In [1]: import numpy as np

In [2]: np.set_printoptions(precision=3, suppress=True, linewidth=200)

In [3]: data = np.load("mat.npy")

In [4]: print(data)
[[1.    0.7   0.49  0.343 0.24  0.168 0.118 0.082 0.058 0.04 ]
 [0.7   1.    0.7   0.49  0.343 0.24  0.168 0.118 0.082 0.058]
 [0.49  0.7   1.    0.7   0.49  0.343 0.24  0.168 0.118 0.082]
 [0.343 0.49  0.7   1.    0.7   0.49  0.343 0.24  0.168 0.118]
 [0.24  0.343 0.49  0.7   1.    0.7   0.49  0.343 0.24  0.168]
 [0.168 0.24  0.343 0.49  0.7   1.    0.7   0.49  0.343 0.24 ]
 [0.118 0.168 0.24  0.343 0.49  0.7   1.    0.7   0.49  0.343]
 [0.082 0.118 0.168 0.24  0.343 0.49  0.7   1.    0.7   0.49 ]
 [0.058 0.082 0.118 0.168 0.24  0.343 0.49  0.7   1.    0.7  ]
 [0.04  0.058 0.082 0.118 0.168 0.24  0.343 0.49  0.7   1.   ]]

In [5]: L = np.linalg.cholesky(data)

In [6]: print(L)
[[1.    0.    0.    0.    0.    0.    0.    0.    0.    0.   ]
 [0.7   0.714 0.    0.    0.    0.    0.    0.    0.    0.   ]
 [0.49  0.5   0.714 0.    0.    0.    0.    0.    0.    0.   ]
 [0.343 0.35  0.5   0.714 0.    0.    0.    0.    0.    0.   ]
 [0.24  0.245 0.35  0.5   0.714 0.    0.    0.    0.    0.   ]
 [0.168 0.171 0.245 0.35  0.5   0.714 0.    0.    0.    0.   ]
 [0.118 0.12  0.171 0.245 0.35  0.5   0.714 0.    0.    0.   ]
 [0.082 0.085 0.12  0.171 0.245 0.35  0.5   0.714 0.    0.   ]
 [0.058 0.058 0.085 0.12  0.171 0.245 0.35  0.5   0.714 0.   ]
 [0.04  0.042 0.058 0.085 0.12  0.171 0.245 0.35  0.5   0.714]]

In [7]: print(data / np.sqrt(np.outer(np.diag(data), np.diag(data))))
[[1.    0.7   0.49  0.343 0.24  0.168 0.118 0.082 0.058 0.04 ]
 [0.7   1.    0.7   0.49  0.343 0.24  0.168 0.118 0.082 0.058]
 [0.49  0.7   1.    0.7   0.49  0.343 0.24  0.168 0.118 0.082]
 [0.343 0.49  0.7   1.    0.7   0.49  0.343 0.24  0.168 0.118]
 [0.24  0.343 0.49  0.7   1.    0.7   0.49  0.343 0.24  0.168]
 [0.168 0.24  0.343 0.49  0.7   1.    0.7   0.49  0.343 0.24 ]
 [0.118 0.168 0.24  0.343 0.49  0.7   1.    0.7   0.49  0.343]
 [0.082 0.118 0.168 0.24  0.343 0.49  0.7   1.    0.7   0.49 ]
 [0.058 0.082 0.118 0.168 0.24  0.343 0.49  0.7   1.    0.7  ]
 [0.04  0.058 0.082 0.118 0.168 0.24  0.343 0.49  0.7   1.   ]]

In [8]: print(np.diag(L) ** 2)
[1.   0.51 0.51 0.51 0.51 0.51 0.51 0.51 0.51 0.51]

In [9]: other = np.array([[0, 3, 2],
   ...:     [2, 0, 3],
   ...:     [3, 0, 2],
   ...:     [0, 2, 0],
   ...:     [1, 2, 0],
   ...:     [3, 1, 1],
   ...:     [3, 1, 2],
   ...:     [2, 3, 0],
   ...:     [2, 1, 2],
   ...:     [3, 3, 2]])

In [10]: print(np.einsum("ij->j", L))
[3.239 2.285 2.243 2.185 2.1   1.98  1.809 1.564 1.214 0.714]

In [11]: print(np.einsum("ij,ij->i", L, L))
[1. 1. 1. 1. 1. 1. 1. 1. 1. 1.]

In [12]: print(np.linalg.matrix_rank(L @ other))
3

In [13]: rng = np.random.default_rng(460)

In [14]: other = data + rng.integers(-2, 3, (10, 2)) @ rng.integers(-2, 3, (2, 10))

In [15]: print(other)
[[ 3.     3.7   -1.51  -2.657  2.24   4.168 -0.882 -1.918  2.058  3.04 ]
 [-1.3   -2.     2.7    3.49  -1.657 -3.76   1.168  2.118 -1.918 -2.942]
 [-0.51  -0.3    2.     2.7    0.49  -2.657  0.24   1.168 -0.882 -0.918]
 [ 0.343  1.49   0.7    2.     2.7   -1.51  -0.657  0.24   0.168  1.118]
 [-0.76  -1.657  1.49   1.7   -1.    -0.3    1.49   1.343 -0.76  -1.832]
 [-1.832 -4.76   2.343  1.49  -5.3    1.     3.7    2.49  -1.657 -4.76 ]
 [ 2.118  3.168 -1.76  -2.657  2.49   4.7    0.    -1.3    2.49   3.343]
 [ 2.082  6.118 -1.832  0.24   8.343 -1.51  -3.3   -1.     2.7    6.49 ]
 [ 1.058  2.082 -0.882 -0.832  2.24   1.343 -0.51  -0.3    2.     2.7  ]
 [-1.96  -1.942  2.082  4.118  0.168 -5.76   0.343  2.49  -1.3   -1.   ]]

In [16]: print(np.abs(other - data).sum(axis=1))
[24. 24. 11.  8. 13. 28. 24. 34. 13. 22.]

In [17]: print(np.round(np.linalg.svd(other - data, compute_uv=False), 3) + 0)
[21.902 11.886  0.     0.     0.     0.     0.     0.     0.     0.   ]

In [18]: print(np.linalg.matrix_rank(other - data, tol=1e-8))
2

In [19]: M = np.loadtxt("out5.csv", delimiter=",")

In [20]: print(M)
[[-5.  0.  0.  0.  0.  0.  0.  0.  0.  0.  0.]
 [ 0. -3.  0.  0.  0.  0.  0.  0.  0.  0.  0.]
 [ 0.  0. -8.  0.  0.  0.  0.  0.  0.  0.  0.]
 [ 0.  0.  0. -9.  0.  0.  0.  0.  0.  0.  0.]
 [ 0.  0.  0.  0.  5.  0.  0.  0.  0.  0.  0.]
 [ 0.  0.  0.  0.  0.  2.  0.  0.  0.  0.  0.]
 [ 0.  0.  0.  0.  0.  0. -5.  0.  0.  0.  0.]
 [ 0.  0.  0.  0.  0.  0.  0. -9.  0.  0.  0.]
 [ 0.  0.  0.  0.  0.  0.  0.  0. -9.  0.  0.]
 [ 0.  0.  0.  0.  0.  0.  0.  0.  0.  3.  0.]
 [ 0.  0.  0.  0.  0.  0.  0.  0.  0.  0. -6.]]

In [21]: print(M @ M)
[[25.  0.  0.  0.  0.  0.  0.  0.  0.  0.  0.]
 [ 0.  9.  0.  0.  0.  0.  0.  0.  0.  0.  0.]
 [ 0.  0. 64.  0.  0.  0.  0.  0.  0.  0.  0.]
 [ 0.  0.  0. 81.  0.  0.  0.  0.  0.  0.  0.]
 [ 0.  0.  0.  0. 25.  0.  0.  0.  0.  0.  0.]
 [ 0.  0.  0.  0.  0.  4.  0.  0.  0.  0.  0.]
 [ 0.  0.  0.  0.  0.  0. 25.  0.  0.  0.  0.]
 [ 0.  0.  0.  0.  0.  0.  0. 81.  0.  0.  0.]
 [ 0.  0.  0.  0.  0.  0.  0.  0. 81.  0.  0.]
 [ 0.  0.  0.  0.  0.  0.  0.  0.  0.  9.  0.]
 [ 0.  0.  0.  0.  0.  0.  0.  0.  0.  0. 36.]]

In [22]: print(np.sort(np.linalg.eigvals(M)))
[-9. -9. -9. -8. -6. -5. -5. -3.  2.  3.  5.]

In [23]: print([int(np.linalg.matrix_rank(np.linalg.matrix_power(M, p))) for p in range(1, 12)])
[11, 11, 11, 11, 11, 11, 11, 11, 11, 11, 11]

In [24]: mat = np.loadtxt("dump.csv", delimiter=",")

In [25]: print(mat)
[[-1. -3.  1.  1.  0.  3.  0.  1. -2. -2.  3. -3. -3. -1.  3.]
 [-3.  3.  0.  1.  0.  0.  0.  0. -2.  2.  2.  3.  2. -3.  2.]
 [ 0. -1.  0.  3. -3. -2. -3.  1. -1.  0.  1.  3. -2.  3. -2.]
 [-1.  2.  2.  2.  3. -1. -1.  3. -1. -2. -1. -3. -1.  0.  2.]
 [ 0.  0. -3.  3.  1. -2. -3.  2.  0.  2. -2.  3. -2. -3.  1.]
 [ 1.  1. -3. -3. -1.  1.  2.  2.  2.  0. -2. -3.  0. -1. -3.]
 [ 3. -1.  1.  3.  2. -2.  3.  0. -2.  1.  1.  3. -3. -2.  0.]
 [-1.  1. -1. -2.  2.  1. -1.  2.  1.  1. -1. -1.  3.  0.  3.]
 [ 1. -3.  0. -2.  3.  0. -2. -3.  0. -2. -2.  3.  2.  0. -2.]
 [-1.  2. -1. -2. -3.  2. -1.  1.  2.  3. -2. -2.  0. -1. -1.]
 [ 0. -1.  1. -2. -2.  2. -2.  1.  3. -3.  1. -1. -2.  3. -1.]
 [ 3.  3. -3.  1.  1.  0. -3.  3. -2.  1.  1.  2.  0.  1.  0.]
 [ 3. -3.  0.  0.  0.  1.  1. -3.  3.  3.  1.  0. -1.  3. -3.]
 [-2.  0.  0. -3.  2. -3.  1.  0. -3.  2.  2.  0.  0. -1. -3.]
 [ 1.  2.  0. -3.  3.  2.  1. -2.  2. -3.  3.  2.  3. -1.  0.]]

In [26]: print(round(float(np.abs(np.linalg.eigvals(mat)).max()), 3))
8.514

In [27]: r0, r1 = mat[11], mat[10]

In [28]: print(r0 @ r1)
-8.0

In [29]: pr = (r0 @ r1) / (r0 @ r0) * r0

In [30]: print(r1 - pr)
[ 0.414 -0.586  0.586 -1.862 -1.862  2.    -2.414  1.414  2.724 -2.862  1.138 -0.724 -2.     3.138 -1.   ]

In [31]: vec = np.array([1, -3, 0, 2, -3, -2, 3, 2, -1, 2, -1, -1, 3, -2, -1])

In [32]: print(np.linalg.norm(mat @ vec) <= np.linalg.norm(mat, 2) * np.linalg.norm(vec) + 1e-9)
True

In [33]: print(mat @ np.eye(15)[14])
[ 3.  2. -2.  2.  1. -3.  0.  3. -2. -1. -1.  0. -3. -3.  0.]

In [34]: print(np.einsum("ij,j->i", mat, vec))
[ -6.   1.   2. -11.   4.  11.  14.  -6. -12.   4. -23. -11.   3.   5. -27.]

In [35]: print((mat * vec).sum(axis=1))
[ -6.   1.   2. -11.   4.  11.  14.  -6. -12.   4. -23. -11.   3.   5. -27.]

In [36]: print(mat @ vec)
[ -6.   1.   2. -11.   4.  11.  14.  -6. -12.   4. -23. -11.   3.   5. -27.]

In [37]: print(np.sign((mat @ vec).round(6)))
[-1.  1.  1. -1.  1.  1.  1. -1. -1.  1. -1. -1.  1.  1. -1.]

In [38]: print((mat @ vec).argmax())
6

In [39]: other = mat[0, 0] * mat[1:] - np.outer(mat[1:, 0], mat[0])

In [40]: print(other)
[[  0. -12.   3.   2.   0.   9.   0.   3.  -4.  -8.   7. -12. -11.   0.   7.]
 [  0.   1.  -0.  -3.   3.   2.   3.  -1.   1.   0.  -1.  -3.   2.  -3.   2.]
 [  0.  -5.  -1.  -1.  -3.   4.   1.  -2.  -1.   0.   4.   0.  -2.  -1.   1.]
 [  0.   0.   3.  -3.  -1.   2.   3.  -2.   0.  -2.   2.  -3.   2.   3.  -1.]
 [  0.   2.   2.   2.   1.  -4.  -2.  -3.   0.   2.  -1.   6.   3.   2.   0.]
 [  0.  10.  -4.  -6.  -2.  -7.  -3.  -3.   8.   5. -10.   6.  12.   5.  -9.]
 [  0.  -4.   2.   3.  -2.   2.   1.  -1.  -3.  -3.   4.  -2.  -6.  -1.   0.]
 [  0.   6.  -1.   1.  -3.  -3.   2.   2.   2.   4.  -1.   0.   1.   1.  -1.]
 [  0.  -5.   2.   3.   3.   1.   1.   0.  -4.  -5.   5.  -1.  -3.   0.   4.]
 [  0.   1.  -1.   2.   2.  -2.   2.  -1.  -3.   3.  -1.   1.   2.  -3.   1.]
 [  0.   6.   0.  -4.  -1.  -9.   3.  -6.   8.   5. -10.   7.   9.   2.  -9.]
 [  0.  12.  -3.  -3.  -0. -10.  -1.   0.   3.   3. -10.   9.  10.   0.  -6.]
 [  0.  -6.   2.   5.  -2.   9.  -1.   2.  -1.  -6.   4.  -6.  -6.  -1.   9.]
 [  0.   1.  -1.   2.  -3.  -5.  -1.   1.   0.   5.  -6.   1.   0.   2.  -3.]]

In [41]: print(np.flatnonzero(~other.round(6).any(axis=1)))
[]

In [42]: cov = other.T @ other

In [43]: print(np.trace(cov), (other ** 2).sum())
3748.0 3748.0

In [44]: print(np.diag(cov))
[  0. 569.  63. 140.  64. 475.  54.  83. 194. 251. 466. 407. 553.  68. 361.]

In [45]: other = np.array([[1, 0], [0, 7], [1, 6]])

In [46]: F = np.kron(np.eye(3, dtype=int), other)

In [47]: print(F)
[[1 0 0 0 0 0]
 [0 7 0 0 0 0]
 [1 6 0 0 0 0]
 [0 0 1 0 0 0]
 [0 0 0 7 0 0]
 [0 0 1 6 0 0]
 [0 0 0 0 1 0]
 [0 0 0 0 0 7]
 [0 0 0 0 1 6]]

In [48]: def softmax(z):
    ...:     e = np.exp(z - z.max(axis=-1, keepdims=True))
    ...:     return e / e.sum(axis=-1, keepdims=True)
    ...: 

In [49]: print(softmax(F).sum(axis=1))
[1. 1. 1. 1. 1. 1. 1. 1. 1.]

In [50]: print(softmax(F[0] + 4))
[0.352 0.13  0.13  0.13  0.13  0.13 ]

In [51]: print(softmax(F[0]))
[0.352 0.13  0.13  0.13  0.13  0.13 ]

In [52]: att = F @ F.T / np.sqrt(6)

In [53]: print(softmax(att)[0] @ F)
[0.301 1.601 0.2   1.299 0.2   1.299]

In [54]: print(softmax(att).round(6).argmax(axis=1))
[0 1 1 3 4 4 6 7 7]

In [55]: print(np.round(softmax(att + np.triu(np.full(att.shape, -np.inf), 1)), 3) + 0)
[[1.    0.    0.    0.    0.    0.    0.    0.    0.   ]
 [0.    1.    0.    0.    0.    0.    0.    0.    0.   ]
 [0.    0.885 0.115 0.    0.    0.    0.    0.    0.   ]
 [0.222 0.222 0.222 0.334 0.    0.    0.    0.    0.   ]
 [0.    0.    0.    0.    1.    0.    0.    0.    0.   ]
 [0.    0.    0.    0.    0.885 0.115 0.    0.    0.   ]
 [0.133 0.133 0.133 0.133 0.133 0.133 0.2   0.    0.   ]
 [0.    0.    0.    0.    0.    0.    0.    1.    0.   ]
 [0.    0.    0.    0.    0.    0.    0.    0.885 0.115]]

In [56]: print(np.round(softmax(att), 3) + 0)
[[0.15  0.1   0.15  0.1   0.1   0.1   0.1   0.1   0.1  ]
 [0.    0.946 0.054 0.    0.    0.    0.    0.    0.   ]
 [0.    0.885 0.115 0.    0.    0.    0.    0.    0.   ]
 [0.1   0.1   0.1   0.15  0.1   0.15  0.1   0.1   0.1  ]
 [0.    0.    0.    0.    0.946 0.054 0.    0.    0.   ]
 [0.    0.    0.    0.    0.885 0.115 0.    0.    0.   ]
 [0.1   0.1   0.1   0.1   0.1   0.1   0.15  0.1   0.15 ]
 [0.    0.    0.    0.    0.    0.    0.    0.946 0.054]
 [0.    0.    0.    0.    0.    0.    0.    0.885 0.115]]
